$ python -q
>>> import numpy as np
>>> from numpy import linalg as LA
>>> np.set_printoptions(precision=1, suppress=True, linewidth=120, legacy="1.25")
>>> rd = lambda a: np.round(a, 1) + 0
>>> W0 = 2 * np.eye(3) + np.eye(3, k=1)
>>> W0
array([[2., 1., 0.],
       [0., 2., 1.],
       [0., 0., 2.]])
>>> # triangular, det is the product of the diagonal
>>> u, g = W0[2], W0[1]
>>> u @ u
4.0
>>> p = (u @ g) / (u @ u) * u
>>> g - p
array([0., 2., 0.])
>>> rd(LA.norm(W0[0], 1)), rd(LA.norm(W0[0], np.inf))
(3.0, 2.0)
>>> rd(LA.norm(W0, axis=1))
array([2.2, 2.2, 2. ])
>>> rd(LA.norm(W0, 1)), rd(LA.norm(W0, np.inf))
(3.0, 3.0)
>>> rd(LA.norm(W0[0] - W0[2]))
3.0
>>> rd(LA.norm(W0, 2))
2.8
>>> rd(LA.norm(W0) ** 2 / LA.norm(W0, 2) ** 2)
1.8
>>> rd(LA.norm(W0, axis=0))
array([2. , 2.2, 2.2])
>>> x0 = np.array([-2, -3, 2])
>>> h1 = np.maximum(W0 @ x0, 0)
>>> np.flatnonzero(h1 > 1e-9)
array([2])
>>> np.maximum(W0 @ (3 * x0), 0)
array([ 0.,  0., 12.])
>>> np.maximum(W0 @ x0, 0) - np.maximum(-W0 @ x0, 0)
array([-7., -4.,  4.])
>>> h1
array([0., 0., 4.])
>>> W0 * (h1 > 1e-9)[:, None]
array([[0., 0., 0.],
       [0., 0., 0.],
       [0., 0., 2.]])
>>> np.kron(np.eye(2, dtype=int), W0)
array([[2., 1., 0., 0., 0., 0.],
       [0., 2., 1., 0., 0., 0.],
       [0., 0., 2., 0., 0., 0.],
       [0., 0., 0., 2., 1., 0.],
       [0., 0., 0., 0., 2., 1.],
       [0., 0., 0., 0., 0., 2.]])
>>> rd(LA.det(W0[::-1]))
-8.0
>>> K = np.array([[-2, -5, 3, 4],
...     [-1, -1, 1, 3],
...     [-1, 3, -1, -2],
...     [-5, -1, 0, 1],
...     [-4, 2, 2, 2],
...     [-9, 7, -2, 2],
...     [-12, 9, -4, 6],
...     [-7, 10, 1, 11],
...     [-12, 8, 5, 11],
...     [-12, 11, 7, 14],
...     [-11, 11, 5, 12]])
>>> dist = LA.norm(K[:, None] - K[None], axis=-1)
>>> rd(dist[:5, :5])
array([[ 0. ,  4.7, 10.8,  6.6,  7.6],
       [ 4.7,  0. ,  6.7,  4.6,  4.5],
       [10.8,  6.7,  0. ,  6.5,  5.9],
       [ 6.6,  4.6,  6.5,  0. ,  3.9],
       [ 7.6,  4.5,  5.9,  3.9,  0. ]])
>>> LA.matrix_rank(dist ** 2)
6
>>> rd(LA.norm(K, axis=1))
array([ 7.3,  3.5,  3.9,  5.2,  5.3, 11.7, 16.6, 16.5, 18.8, 22.6, 20.3])
>>> lab = K[:, 2] > np.median(K[:, 2])
>>> u = K[lab].mean(axis=0) - K[~lab].mean(axis=0)
>>> lab.astype(int)
array([1, 0, 0, 0, 1, 0, 0, 0, 1, 1, 1])
>>> np.argsort(-np.abs(u).round(6), kind="stable")
array([2, 3, 0, 1])
>>> X = np.loadtxt("run7.csv", delimiter=",")
>>> X
array([[0., 3., 0.],
       [8., 3., 2.],
       [8., 0., 2.],
       [4., 2., 1.]])
>>> # rank 2
>>> Uu, sigma, vt = LA.svd(X)
>>> vecs = vt[:(sigma > 1e-8).sum()]
>>> rng = np.random.default_rng(109699)
>>> x0 = X[3] + 4 * X[1] + rng.integers(2) * np.eye(3)[2]
>>> x0
array([36., 14., 10.])
>>> LA.matrix_rank(np.vstack([X, x0]))
3
>>> rd(LA.norm(x0 - vecs.T @ vecs @ x0))
1.0
>>> rd(np.diag(vecs.T @ vecs))
array([0.9, 1. , 0.1])
>>> rd(vecs.T @ vecs)
array([[0.9, 0. , 0.2],
       [0. , 1. , 0. ],
       [0.2, 0. , 0.1]])
